$ python3 -q
>>> import numpy as np
>>> from numpy import linalg as LA
>>> np.set_printoptions(precision=2, suppress=True, linewidth=100, legacy="1.25")
>>> M = np.load("block4.npy")
>>> M
array([[4., 1., 0., 0., 0.],
       [0., 4., 1., 0., 0.],
       [0., 0., 4., 1., 0.],
       [0., 0., 0., 4., 1.],
       [0., 0., 0., 0., 4.]])
>>> x0 = np.array([0, 2, 1, 0, 2])
>>> M @ np.ones(5)
array([5., 5., 5., 5., 4.])
>>> (M @ x0).argmax()
1
>>> np.einsum("ij,j->i", M, x0)
array([2., 9., 4., 2., 8.])
>>> M @ np.eye(5)[0]
array([4., 0., 0., 0., 0.])
>>> np.sign((M @ x0).round(6))
array([1., 1., 1., 1., 1.])
>>> print(LA.norm(M @ x0) <= LA.norm(M, 2) * LA.norm(x0) + 1e-9)
True
>>> ang = np.radians(101)
>>> R = np.eye(5)
>>> R[3, 3] = R[1, 1] = np.cos(ang)
>>> R[3, 1], R[1, 3] = -np.sin(ang), np.sin(ang)
>>> R
array([[ 1.  ,  0.  ,  0.  ,  0.  ,  0.  ],
       [ 0.  , -0.19,  0.  ,  0.98,  0.  ],
       [ 0.  ,  0.  ,  1.  ,  0.  ,  0.  ],
       [ 0.  , -0.98,  0.  , -0.19,  0.  ],
       [ 0.  ,  0.  ,  0.  ,  0.  ,  1.  ]])
>>> M2 = M @ R.T
>>> np.abs(M2 - M).max(axis=0)
array([0.  , 4.76, 0.  , 4.76, 0.  ])
>>> np.allclose(M @ M.T, M2 @ M2.T)
True
>>> M2
array([[ 4.  , -0.19,  0.  , -0.98,  0.  ],
       [ 0.  , -0.76,  1.  , -3.93,  0.  ],
       [ 0.  ,  0.98,  4.  , -0.19,  0.  ],
       [ 0.  ,  3.93,  0.  , -0.76,  1.  ],
       [ 0.  ,  0.  ,  0.  ,  0.  ,  4.  ]])
>>> np.allclose(LA.norm(M, axis=1), LA.norm(M2, axis=1))
True
>>> print(LA.svd(M, compute_uv=False), LA.svd(M2, compute_uv=False))
[4.88 4.56 4.08 3.57 3.16] [4.88 4.56 4.08 3.57 3.16]
>>> left, s, VT = LA.svd(M, full_matrices=False)
>>> np.round(VT @ VT.T, 2) + 0
array([[1., 0., 0., 0., 0.],
       [0., 1., 0., 0., 0.],
       [0., 0., 1., 0., 0.],
       [0., 0., 0., 1., 0.],
       [0., 0., 0., 0., 1.]])
>>> left.shape, s.shape, VT.shape
((5, 5), (5,), (5, 5))
>>> q = M.astype(float).copy()
>>> for j in range(5):
...     q[:, j] -= q[:, :j] @ (q[:, :j].T @ q[:, j])
...     q[:, j] /= LA.norm(q[:, j])
... 
>>> q.T @ M
array([[4., 1., 0., 0., 0.],
       [0., 4., 1., 0., 0.],
       [0., 0., 4., 1., 0.],
       [0., 0., 0., 4., 1.],
       [0., 0., 0., 0., 4.]])
>>> q.T @ q
array([[1., 0., 0., 0., 0.],
       [0., 1., 0., 0., 0.],
       [0., 0., 1., 0., 0.],
       [0., 0., 0., 1., 0.],
       [0., 0., 0., 0., 1.]])
>>> x0 = np.array([0, 0, 6, 0, 9])
>>> y = M @ x0
>>> print(y)
[ 0.  6. 24.  9. 36.]
>>> print(LA.solve(M, M[:, 0]))
[1. 0. 0. 0. 0.]
>>> LA.solve(M.T, M[2])
array([0., 0., 1., 0., 0.])
>>> LA.solve(M, 2 * y)
array([ 0.,  0., 12.,  0., 18.])
>>> A = np.load("a.npy")
>>> A
array([[-0.6,  1.2, -0.7,  1.1, -1. , -0.8, -1.7,  0.3,  0.6,  1.5,  0.7, -0.2],
       [ 1.5,  0.4, -1.7, -1.6, -1.4, -0.7, -0.8, -0.3,  0.3, -1.1, -0.7, -0.6],
       [ 0.6,  0.4,  0.3,  1.3,  0.9,  0.4,  0.1,  0.9,  0.3,  0.7, -0.6, -1.8],
       [-0.4, -0.7,  0. , -0.5,  0.2, -1.2,  0.2,  0. ,  1.1, -0.3,  1.6, -0.4],
       [-0.8, -1.6,  1.3, -1.1,  1.4, -0.6, -0.2,  0.2,  0. ,  0.8,  0.2, -1.2],
       [-1.7,  0.7, -0.5, -0.2, -0.6, -0.5, -0.3,  0.3,  0. , -0.9,  0.4, -0.2],
       [-0.1, -0.2,  0.4, -1.2,  1.5, -1.2, -2.5,  0.3,  2.5,  0.1, -1.1, -1.3],
       [ 0.2, -1.6,  0.4, -0.4, -1.8,  0.5, -0.5,  0.2,  1.4, -0.4,  0.9, -1.9],
       [-0.6,  1.1,  0.1, -0.7, -0.5,  1. ,  1.9, -0.6, -0.9,  2. ,  0.9, -0.7],
       [ 1.4,  0.1,  1.4,  1.1,  0.5,  0.8, -0.5, -0.4,  0.8, -0.6, -0.4,  0.9],
       [-0.6,  0.4, -0.1, -0.3, -0.2,  0.7,  2.3, -0.5, -1.4,  2. ,  1.3,  1.2],
       [-1.5,  0.8, -0.2,  0.4, -1.4,  1.6,  1.6, -1.9, -2.3, -1.4, -1.1,  1.9],
       [-2.3,  0.8, -0.2, -0.7, -0.4,  0. , -0.3,  0.5,  1.3,  0.2,  0.4,  0.3]])
>>> W1 = np.array([[3, 3, 4, 1, 5],
...     [5, 2, 0, 3, 4],
...     [1, 4, 5, 2, 1],
...     [5, 3, 1, 3, 1],
...     [3, 4, 4, 4, 3],
...     [0, 5, 2, 0, 5],
...     [3, 2, 5, 3, 4],
...     [0, 0, 2, 1, 3],
...     [0, 1, 3, 3, 4],
...     [4, 5, 4, 5, 3],
...     [1, 5, 5, 5, 2],
...     [4, 5, 5, 1, 0]])
>>> c = np.array([1, 3, 0, 1, 3])
>>> act = np.maximum(A @ W1 + c, 0)
>>> (act > 0).astype(int)
array([[1, 1, 0, 1, 1],
       [0, 0, 0, 0, 0],
       [1, 1, 1, 1, 1],
       [0, 0, 1, 1, 0],
       [0, 1, 1, 1, 0],
       [0, 0, 0, 0, 0],
       [0, 0, 0, 0, 0],
       [0, 0, 0, 0, 0],
       [1, 1, 1, 1, 1],
       [1, 1, 1, 1, 1],
       [1, 1, 1, 1, 1],
       [1, 1, 0, 0, 0],
       [0, 0, 0, 1, 0]])
>>> print(LA.matrix_rank(act))
5
>>> Z = np.array([[0, 2, 3], [2, 5, 2], [5, 1, 1], [2, 2, 0], [1, 0, 1]])
>>> W1 @ Z
array([[33, 27, 24],
       [14, 26, 23],
       [38, 31, 17],
       [18, 32, 23],
       [39, 38, 24],
       [25, 27, 17],
       [39, 27, 22],
       [15,  4,  5],
       [27, 14,  9],
       [43, 47, 29],
       [47, 42, 20],
       [37, 40, 27]])
